% ipython --no-banner

In [1]: import numpy as np

In [2]: np.set_printoptions(precision=2, suppress=True, linewidth=100)

In [3]: W0 = np.loadtxt("w.csv", delimiter=",")

In [4]: print(W0)
[[-3.94 -0.76 -2.55 -6.93]
 [-0.68  0.09 -0.54 -4.22]
 [-4.34 -1.36 -3.11 -7.24]
 [-0.88  1.2   0.44 -4.92]
 [ 6.2   2.36  4.74  8.37]
 [ 1.45 -0.69  0.06  3.92]
 [-1.   -2.   -2.16  2.78]
 [ 2.24 -0.22  0.88  4.59]
 [-0.68 -2.05 -1.65  2.29]
 [ 0.95  1.78  1.3  -1.07]
 [ 3.04  1.48  2.94  4.23]
 [-1.86  0.57 -0.47 -5.68]
 [-0.18  2.21  1.61 -5.05]
 [-0.15  2.23  1.62 -4.59]
 [ 3.06  0.37  1.89  5.07]
 [-3.71 -1.46 -2.59 -7.75]
 [-0.86 -1.63 -1.51  1.18]
 [-0.15  0.61  0.84 -1.52]
 [-3.65 -1.57 -3.17 -2.82]
 [ 4.33  0.63  2.99  7.06]
 [-3.07  0.03 -2.05 -6.26]
 [ 1.05  2.25  2.02 -2.2 ]
 [ 6.38  2.17  4.67  8.72]
 [-2.92 -2.74 -2.79  0.12]
 [-0.99  0.79  0.34 -3.3 ]
 [-2.27 -0.98 -1.94 -3.24]
 [ 4.65  2.56  5.1   6.46]
 [ 4.97  2.42  4.41  6.38]
 [-6.16 -2.46 -5.04 -8.42]
 [ 3.    0.33  2.72  6.84]
 [-0.04  1.47  0.84 -2.98]
 [-0.92  1.57  0.62 -5.31]
 [-2.52 -1.84 -3.01 -3.4 ]
 [-2.05 -0.58 -1.61 -3.08]]

In [5]: cen = (W0 - W0.mean(axis=0)) / W0.std(axis=0)

In [6]: print(cen.std(axis=0))
[1. 1. 1. 1.]

In [7]: print(np.argwhere(np.abs(cen) > 2))
[[ 4  0]
 [22  0]
 [28  2]]

In [8]: c = np.linalg.lstsq(np.delete(cen, 3, axis=1), cen[:, 3])[0]

In [9]: print(round(float(1 - np.var(cen[:, 3] - np.delete(cen, 3, axis=1) @ c)), 2))
0.97

In [10]: print(np.abs(c).argmax())
0

In [11]: W2 = W0[[8, 6]].astype(float)

In [12]: for _ in range(3):
    ...:     labels = np.linalg.norm(W0[:, None] - W2, axis=-1).argmin(axis=1)
    ...:     W2 = np.array([W0[labels == j].mean(axis=0) for j in range(2)])
    ...: 

In [13]: print(labels)
[0 0 0 0 1 1 1 1 1 0 1 0 0 0 1 0 1 0 0 1 0 0 1 0 0 0 1 1 0 1 0 0 0 0]

In [14]: print(W2)
[[-1.83  0.05 -0.92 -4.28]
 [ 2.83  0.44  1.93  5.22]]

In [15]: print([round(float(x), 2) for x in np.linalg.svd(W2, compute_uv=False)[:3]])
[7.83, 0.64]

In [16]: print(round(np.linalg.norm(W2, 2) / np.linalg.norm(W2), 2))
1.0

In [17]: print(np.linalg.matrix_rank(W2, rtol=0.1))
1

In [18]: cen = W0 - W0.mean(axis=0)

In [19]: U, sv, Vt = np.linalg.svd(cen, full_matrices=False)

In [20]: print(round(float((sv ** 2).sum() ** 2 / (sv ** 4).sum()), 2))
1.29

In [21]: print(np.round(cen.mean(axis=0), 2) + 0)
[0. 0. 0. 0.]

In [22]: print(np.abs(Vt[0]).argmax())
3

In [23]: print(Vt[0] * np.sign(Vt[0, np.abs(Vt[0]).argmax()]))
[0.48 0.13 0.35 0.79]

In [24]: print(np.linalg.matrix_rank(cen))
4

In [25]: G = np.cov(W0, rowvar=False)

In [26]: print(np.argwhere(np.triu(np.abs(np.corrcoef(W0.T)) > 0.8, 1)))
[[0 2]
 [0 3]
 [1 2]]

In [27]: print(G)
[[ 9.78  3.49  7.75 14.35]
 [ 3.49  2.62  3.7   2.49]
 [ 7.75  3.7   6.88  9.65]
 [14.35  2.49  9.65 27.05]]

In [28]: print(G.shape)
(4, 4)

In [29]: print(np.corrcoef(W0.T))
[[1.   0.69 0.94 0.88]
 [0.69 1.   0.87 0.3 ]
 [0.94 0.87 1.   0.71]
 [0.88 0.3  0.71 1.  ]]

In [30]: print(np.linalg.eigvalsh(G)[::-1])
[40.38  5.79  0.1   0.05]

In [31]: feats = np.loadtxt("data.csv", delimiter=",")

In [32]: print(feats)
[[20.77  9.73 31.25  0.35  0.53]
 [19.07  9.71 29.51  0.16 -0.54]
 [20.83 11.26 30.25 -0.07  0.69]
 [20.37 10.4  28.96 -0.96 -0.51]
 [18.58 11.03 29.22  0.27  0.45]
 [19.63 10.17 29.9  -1.83 -0.17]
 [20.38  9.42 30.29  0.69 -0.51]
 [20.4   8.46 29.54 -1.    0.19]
 [18.5   9.62 29.45 -0.27 -0.23]
 [19.82  9.97 30.49 -1.17  1.8 ]
 [20.37  9.25 30.26 -0.62  0.96]
 [21.46  8.23 31.27 -0.14 -0.58]
 [19.38  9.93 30.31  0.93  1.96]]

In [33]: x = np.array([1, 1, 2, 0, 0])

In [34]: h1 = np.maximum(feats @ x, 0)

In [35]: print(np.maximum(feats @ (3 * x), 0))
[279.   263.4  277.77 266.07 264.15 268.8  271.14 263.82 261.06 272.31 270.42 276.69 269.79]

In [36]: print(feats * (h1 > 1e-9)[:, None])
[[20.77  9.73 31.25  0.35  0.53]
 [19.07  9.71 29.51  0.16 -0.54]
 [20.83 11.26 30.25 -0.07  0.69]
 [20.37 10.4  28.96 -0.96 -0.51]
 [18.58 11.03 29.22  0.27  0.45]
 [19.63 10.17 29.9  -1.83 -0.17]
 [20.38  9.42 30.29  0.69 -0.51]
 [20.4   8.46 29.54 -1.    0.19]
 [18.5   9.62 29.45 -0.27 -0.23]
 [19.82  9.97 30.49 -1.17  1.8 ]
 [20.37  9.25 30.26 -0.62  0.96]
 [21.46  8.23 31.27 -0.14 -0.58]
 [19.38  9.93 30.31  0.93  1.96]]

In [37]: print(np.flatnonzero(h1 > 1e-9))
[ 0  1  2  3  4  5  6  7  8  9 10 11 12]

In [38]: W2 = feats[[4, 5]].astype(float)

In [39]: for _ in range(3):
    ...:     labels = np.linalg.norm(feats[:, None] - W2, axis=-1).argmin(axis=1)
    ...:     W2 = np.array([feats[labels == j].mean(axis=0) for j in range(2)])
    ...: 

In [40]: print(labels)
[1 0 0 1 0 1 1 1 0 1 1 1 0]

In [41]: print(np.abs(W2[1] - W2[0]).argmax())
0
